In [1]: import numpy as np

In [2]: from numpy import linalg as LA

In [3]: np.set_printoptions(suppress=True, linewidth=120)

In [4]: s = 3 * 0.5 ** np.arange(3)

In [5]: rng = np.random.default_rng(129)

In [6]: J = rng.normal(size=(17, 3)) * rng.permutation(s)

In [7]: J.round(2)
Out[7]: 
array([[ 0.12, -2.58, -0.25],
       [-0.74,  0.9 , -0.29],
       [-0.73, -1.13, -0.58],
       [ 1.78,  1.3 ,  1.4 ],
       [ 0.98,  0.16,  0.55],
       [ 4.23, -0.42, -1.92],
       [-1.29, -0.5 ,  0.78],
       [-1.44,  0.33,  1.21],
       [ 2.55, -0.42,  0.19],
       [ 5.43,  0.34, -0.08],
       [-6.27, -1.16,  0.94],
       [-2.16, -0.78,  0.82],
       [-3.48,  1.99, -0.13],
       [ 0.66, -0.39,  0.71],
       [-2.1 ,  1.15, -0.88],
       [ 1.2 ,  1.66, -0.13],
       [-2.22, -2.08, -0.89]])

In [8]: x = np.array([4, 4, 3])

In [9]: target = J @ x

In [10]: np.round(LA.solve(J.T @ J, J.T @ target), 2)
Out[10]: array([4., 4., 3.])

In [11]: np.round(LA.pinv(J) @ J, 2) + 0
Out[11]: 
array([[1., 0., 0.],
       [0., 1., 0.],
       [0., 0., 1.]])

In [12]: np.round(LA.lstsq(J, target)[0], 2)
Out[12]: array([4., 4., 3.])

In [13]: LA.solve(J, target)
LinAlgError: Last 2 dimensions of the array must be square


In [14]: target = target + 0.1 * rng.normal(size=17)

In [15]: target.round(2)
Out[15]: 
array([-10.56,  -0.28,  -9.28,  16.55,   6.23,   9.52,  -4.88,  -0.53,   9.08,  22.86, -26.95,  -9.32,  -6.28,   3.12,
        -6.54,  10.95, -19.84])

In [16]: c, *_ = LA.lstsq(J, target)

In [17]: c.round(2)
Out[17]: array([4.  , 4.  , 3.02])

In [18]: np.round(J.T @ (target - J @ c), 2) + 0
Out[18]: array([0., 0., 0.])

In [19]: round(LA.norm(target - J @ c), 2)
Out[19]: np.float64(0.38)

In [20]: [round(float(LA.norm(LA.solve(J.T @ J + lam * np.eye(3), J.T @ target))), 2) for lam in (0, 1, 10, 100)]
Out[20]: [6.41, 6.2, 5.01, 2.45]

In [21]: proj = J @ LA.solve(J.T @ J, J.T)

In [22]: np.round(LA.eigvalsh(proj), 2) + 0
Out[22]: array([0., 0., 0., 0., 0., 0., 0., 0., 0., 0., 0., 0., 0., 0., 1., 1., 1.])

In [23]: np.round(np.diag(proj), 2)
Out[23]: array([0.26, 0.06, 0.08, 0.26, 0.04, 0.36, 0.07, 0.12, 0.08, 0.24, 0.35, 0.1 , 0.32, 0.07, 0.22, 0.11, 0.26])

In [24]: LA.matrix_rank(np.eye(17) - proj)
Out[24]: np.int64(14)

In [25]: np.allclose(proj @ proj, proj)
Out[25]: True

In [26]: np.round(proj @ J[:, 1], 2)
Out[26]: 
array([-2.58,  0.9 , -1.13,  1.3 ,  0.16, -0.42, -0.5 ,  0.33, -0.42,  0.34, -1.16, -0.78,  1.99, -0.39,  1.15,  1.66,
       -2.08])

In [27]: W = np.array([[-8, -2], [-4, -8], [0, -9]])

In [28]: c = np.array([4, 7])

In [29]: act = np.maximum(J @ W + c, 0)

In [30]: np.round((act > 0).mean(axis=0), 2)
Out[30]: array([0.65, 0.65])

In [31]: LA.matrix_rank(act)
Out[31]: np.int64(2)

In [32]: cent = np.array([[0, 1, -2], [4, 4, -8]])

In [33]: (act @ cent).round(6).argmax(axis=1)
Out[33]: array([1, 1, 1, 0, 0, 0, 1, 1, 0, 0, 1, 1, 1, 1, 1, 0, 1])

In [34]: W0 = np.load("run17.npy")

In [35]: W0
Out[35]: 
array([[ 2.4 ,  2.99,  1.87,  1.64],
       [ 3.3 ,  1.44, -0.12, -2.73],
       [-3.69,  2.62, -1.43,  2.51],
       [-4.1 ,  2.43, -2.16,  5.94]])

In [36]: f = np.array([-3, -1, -3, 2])

In [37]: out = W0 + np.outer(f, np.eye(4)[2])

In [38]: LA.matrix_rank(out - W0)
Out[38]: np.int64(1)

In [39]: out.round(2)
Out[39]: 
array([[ 2.4 ,  2.99, -1.13,  1.64],
       [ 3.3 ,  1.44, -1.12, -2.73],
       [-3.69,  2.62, -4.43,  2.51],
       [-4.1 ,  2.43, -0.16,  5.94]])

In [40]: np.allclose(W0, W0.T)
Out[40]: False

In [41]: np.round(np.sort(np.abs(LA.eigvals(W0))), 2)
Out[41]: array([2.78, 3.29, 3.29, 5.17])

In [42]: np.round((W0 + W0.T) / 2, 2)
Out[42]: 
array([[ 2.4 ,  3.14, -0.91, -1.23],
       [ 3.14,  1.44,  1.25, -0.15],
       [-0.91,  1.25, -1.43,  0.17],
       [-1.23, -0.15,  0.17,  5.94]])

In [43]: np.allclose(W0 @ W0.T, W0.T @ W0)
Out[43]: False

In [44]: x = np.array([6, 4, 2, -9])

In [45]: target = W0 @ x

In [46]: target.round(2)
Out[46]: array([ 15.34,  49.89, -37.11, -72.66])

In [47]: np.round(LA.solve(W0, target), 2)
Out[47]: array([ 6.,  4.,  2., -9.])

In [48]: np.round(LA.solve(W0, target + W0[:, 2]), 2)
Out[48]: array([ 6.,  4.,  3., -9.])

In [49]: np.round(LA.solve(W0, W0[:, 3]), 2) + 0
Out[49]: array([0., 0., 0., 1.])

In [50]: np.round(LA.solve(W0, 2 * target), 2)
Out[50]: array([ 12.,   8.,   4., -18.])

In [51]: proj = np.triu(np.array([[3, -2, -2, 2], [-2, 1, 1, 3], [0, 3, -3, -3], [-3, -3, 3, 0]]), 1) + np.eye(4)

In [52]: out = proj @ W0 @ LA.inv(proj)

In [53]: LA.matrix_rank(out)
Out[53]: np.int64(4)

In [54]: round(float(LA.det(out)), 2)
Out[54]: 155.9

In [55]: np.round(np.poly(out), 2)
Out[55]: array([  1.  ,  -8.35,  28.41, -91.99, 155.9 ])

In [56]: def softmax(z):
    ...:     e = np.exp(z - z.max(axis=-1, keepdims=True))
    ...:     return e / e.sum(axis=-1, keepdims=True)
    ...: 

In [57]: softmax(W0).sum(axis=1)
Out[57]: array([1., 1., 1., 1.])

In [58]: S = W0 @ W0.T / np.sqrt(4)

In [59]: np.round(softmax(S)[2] @ W0, 2)
Out[59]: array([-4.1 ,  2.43, -2.16,  5.92])

In [60]: np.round(softmax(S + np.triu(np.full(S.shape, -np.inf), 1)), 2) + 0
Out[60]: 
array([[1., 0., 0., 0.],
       [0., 1., 0., 0.],
       [0., 0., 1., 0.],
       [0., 0., 0., 1.]])

In [61]: X = np.load("dump.npy")

In [62]: X
Out[62]: 
array([[-2.98, -5.  , -5.  ,  2.  ,  2.  , -2.  , -4.  , -5.  ],
       [-3.  ,  5.02,  4.  , -2.  ,  5.  , -2.  ,  4.  , -2.  ],
       [-2.  , -2.  ,  1.02,  2.  ,  5.  ,  1.  ,  4.  , -4.  ],
       [-4.  , -3.  ,  2.  ,  3.02, -3.  , -1.  ,  1.  ,  1.  ],
       [-3.  ,  1.  , -4.  , -3.  , -1.98, -5.  , -1.  , -3.  ],
       [-1.  ,  4.  ,  0.  ,  0.  , -1.  , -4.98, -3.  , -1.  ],
       [-2.  ,  4.  , -1.  , -3.  , -1.  , -4.  ,  1.02,  3.  ],
       [-3.  , -5.  , -5.  ,  2.  ,  2.  , -2.  , -4.  , -4.98]])

In [63]: np.round(X.mean(axis=0), 2)
Out[63]: array([-2.62, -0.12, -1.  ,  0.13,  0.88, -2.5 , -0.25, -2.  ])

In [64]: X[:, 8]
IndexError: index 8 is out of bounds for axis 1 with size 8


In [65]: LA.rank(X)
AttributeError: module 'numpy.linalg' has no attribute 'rank'


In [66]: np.round(LA.svd(X, compute_uv=False), 2) + 0
Out[66]: array([16.34, 12.45, 11.45,  6.98,  4.58,  2.64,  1.43,  0.  ])

In [67]: lab = rng.permutation(8)

In [68]: lab
Out[68]: array([4, 1, 2, 5, 6, 0, 3, 7])

In [69]: out = X[lab][:, lab]

In [70]: np.diag(out)
Out[70]: array([-1.98,  5.02,  1.02, -4.98,  1.02, -2.98,  3.02, -4.98])

In [71]: np.round(LA.det(out), 2), round(LA.det(X[lab]), 2)
Out[71]: (np.float64(1281.97), np.float64(1281.97))

In [72]: np.allclose(out, X)
Out[72]: False

In [73]: np.round(LA.norm(X, axis=0), 2)
Out[73]: array([ 7.8 , 11.01,  9.38,  6.57,  8.54,  8.93,  8.72,  9.48])

In [74]: LA.norm(X, axis=2)
AxisError: axis 2 is out of bounds for array of dimension 2


In [75]: round(LA.norm(X[5], 1), 2), np.round(LA.norm(X[5], np.inf), 2)
Out[75]: (np.float64(14.98), np.float64(4.98))

In [76]: X[5] @ X[3]
Out[76]: np.float64(-4.02)

In [77]: LA.norm(X, axis=1).argmax()
Out[77]: np.int64(0)

In [78]: mat = np.diag(20 * np.array([2, 1, 1, 2, 1, 2, 2, 2])) + np.array([[-1, 1, 1, 0, 5, 3, 1, 5],
    ...:     [-5, 1, -5, -2, 1, 5, -1, -2],
    ...:     [4, -2, -5, 4, -2, -5, 0, -1],
    ...:     [0, -3, 2, 1, -5, 4, 4, -2],
    ...:     [4, 5, 2, -5, 5, 0, -4, 1],
    ...:     [-1, 1, -1, 5, -4, 1, -1, 0],
    ...:     [-5, 1, 3, 1, -1, 4, -5, 1],
    ...:     [4, 5, 2, -5, 5, 5, 2, 3]])

In [79]: mat
Out[79]: 
array([[39,  1,  1,  0,  5,  3,  1,  5],
       [-5, 21, -5, -2,  1,  5, -1, -2],
       [ 4, -2, 15,  4, -2, -5,  0, -1],
       [ 0, -3,  2, 41, -5,  4,  4, -2],
       [ 4,  5,  2, -5, 25,  0, -4,  1],
       [-1,  1, -1,  5, -4, 41, -1,  0],
       [-5,  1,  3,  1, -1,  4, 35,  1],
       [ 4,  5,  2, -5,  5,  5,  2, 43]])

In [80]: out = mat[0, 0] * mat[1:] - np.outer(mat[1:, 0], mat[0])

In [81]: out
Out[81]: 
array([[   0,  824, -190,  -78,   64,  210,  -34,  -53],
       [   0,  -82,  581,  156,  -98, -207,   -4,  -59],
       [   0, -117,   78, 1599, -195,  156,  156,  -78],
       [   0,  191,   74, -195,  955,  -12, -160,   19],
       [   0,   40,  -38,  195, -151, 1602,  -38,    5],
       [   0,   44,  122,   39,  -14,  171, 1370,   64],
       [   0,  191,   74, -195,  175,  183,   74, 1657]])

In [82]: np.flatnonzero(~out.round(6).any(axis=1))
Out[82]: array([], dtype=int64)

In [83]: np.round(mat[:, 0] / mat[0, 0], 2)
Out[83]: array([ 1.  , -0.13,  0.1 ,  0.  ,  0.1 , -0.03, -0.13,  0.1 ])

In [84]: softmax(out).sum(axis=1)
Out[84]: array([1., 1., 1., 1., 1., 1., 1.])

In [85]: softmax(10 * out[3])
Out[85]: array([0., 0., 0., 0., 1., 0., 0., 0.])

In [86]: softmax(out[3] + -1)
Out[86]: array([0., 0., 0., 0., 1., 0., 0., 0.])

In [87]: S = out @ out.T / np.sqrt(8)

In [88]: softmax(S + np.triu(np.full(S.shape, -np.inf), 1))
Out[88]: 
array([[1., 0., 0., 0., 0., 0., 0.],
       [0., 1., 0., 0., 0., 0., 0.],
       [0., 0., 1., 0., 0., 0., 0.],
       [0., 0., 0., 1., 0., 0., 0.],
       [0., 0., 0., 0., 1., 0., 0.],
       [0., 0., 0., 0., 0., 1., 0.],
       [0., 0., 0., 0., 0., 0., 1.]])

In [89]: softmax(S)[3] @ out
Out[89]: array([   0.,  191.,   74., -195.,  955.,  -12., -160.,   19.])

In [90]: softmax(S).round(6).argmax(axis=1)
Out[90]: array([0, 1, 2, 3, 4, 5, 6])

In [91]: f = np.array([-2, -3, 1, 3, 3, 3, -1, -3])

In [92]: out = mat + np.outer(f, np.eye(8)[5])

In [93]: LA.matrix_rank(LA.inv(out) - LA.inv(mat), tol=1e-8)
Out[93]: np.int64(1)

In [94]: out
Out[94]: 
array([[39.,  1.,  1.,  0.,  5.,  1.,  1.,  5.],
       [-5., 21., -5., -2.,  1.,  2., -1., -2.],
       [ 4., -2., 15.,  4., -2., -4.,  0., -1.],
       [ 0., -3.,  2., 41., -5.,  7.,  4., -2.],
       [ 4.,  5.,  2., -5., 25.,  3., -4.,  1.],
       [-1.,  1., -1.,  5., -4., 44., -1.,  0.],
       [-5.,  1.,  3.,  1., -1.,  3., 35.,  1.],
       [ 4.,  5.,  2., -5.,  5.,  2.,  2., 43.]])

In [95]: round(float(LA.det(out) / LA.det(mat)), 2), round(1 + LA.solve(mat, f)[5], 2)
Out[95]: (1.08, np.float64(1.08))

In [96]: q, r_ = LA.qr(mat)

In [97]: np.round(q @ r_, 2) + 0
Out[97]: 
array([[39.,  1.,  1.,  0.,  5.,  3.,  1.,  5.],
       [-5., 21., -5., -2.,  1.,  5., -1., -2.],
       [ 4., -2., 15.,  4., -2., -5.,  0., -1.],
       [ 0., -3.,  2., 41., -5.,  4.,  4., -2.],
       [ 4.,  5.,  2., -5., 25.,  0., -4.,  1.],
       [-1.,  1., -1.,  5., -4., 41., -1.,  0.],
       [-5.,  1.,  3.,  1., -1.,  4., 35.,  1.],
       [ 4.,  5.,  2., -5.,  5.,  5.,  2., 43.]])

In [98]: round(abs(r_[0, 0]), 2), round(float(LA.norm(mat[:, 0])), 2)
Out[98]: (np.float64(40.25), 40.25)

In [99]: np.allclose(r_.T @ r_, mat.T @ mat)
Out[99]: True

In [100]: round(np.trace(q @ q.T), 2)
Out[100]: np.float64(8.0)

In [101]: feats = np.loadtxt("w.csv", delimiter=",")

In [102]: feats
Out[102]: 
array([[ 0.57, -0.77, -1.6 , -3.4 ,  0.04,  4.38, -0.41, -3.77],
       [-0.04,  0.03,  0.04,  0.06,  0.  , -0.05, -0.03, -0.02],
       [ 0.  ,  0.03,  0.  ,  0.02, -0.04,  0.06, -0.06,  0.06],
       [ 0.05,  0.04, -0.04,  0.02,  0.04, -0.04, -0.01, -0.04],
       [ 0.59, -0.79, -1.64, -3.36, -0.03,  4.35, -0.4 , -3.78],
       [ 0.01, -0.04, -0.01,  0.04,  0.02,  0.01, -0.05,  0.01],
       [-0.32,  0.41,  0.75,  1.78,  0.04, -2.19,  0.13,  1.9 ],
       [-0.53,  0.94,  1.58,  3.4 ,  0.04, -4.25,  0.41,  3.71],
       [ 0.55, -0.75, -1.63, -3.43, -0.05,  4.33, -0.39, -3.83],
       [-0.5 ,  0.8 ,  1.67,  3.51,  0.  , -4.44,  0.42,  3.87],
       [ 0.07,  0.06,  0.04, -0.08, -0.07, -0.09, -0.01,  0.05],
       [ 0.33, -0.41, -0.79, -1.63,  0.05,  2.34, -0.27, -1.89],
       [ 0.38, -0.42, -0.7 , -1.71,  0.03,  2.24, -0.21, -1.84]])

In [103]: np.round(LA.norm(feats, 2) / LA.norm(feats), 2)
Out[103]: np.float64(1.0)

In [104]: [round(float(x), 2) for x in LA.svd(feats, compute_uv=False)[:3]]
Out[104]: [16.76, 0.27, 0.22]

In [105]: round(np.log10(LA.cond(feats)))
Out[105]: 2

In [106]: np.argsort(-LA.norm(feats, axis=0).round(6), kind="stable")[:3]
Out[106]: array([5, 7, 3])
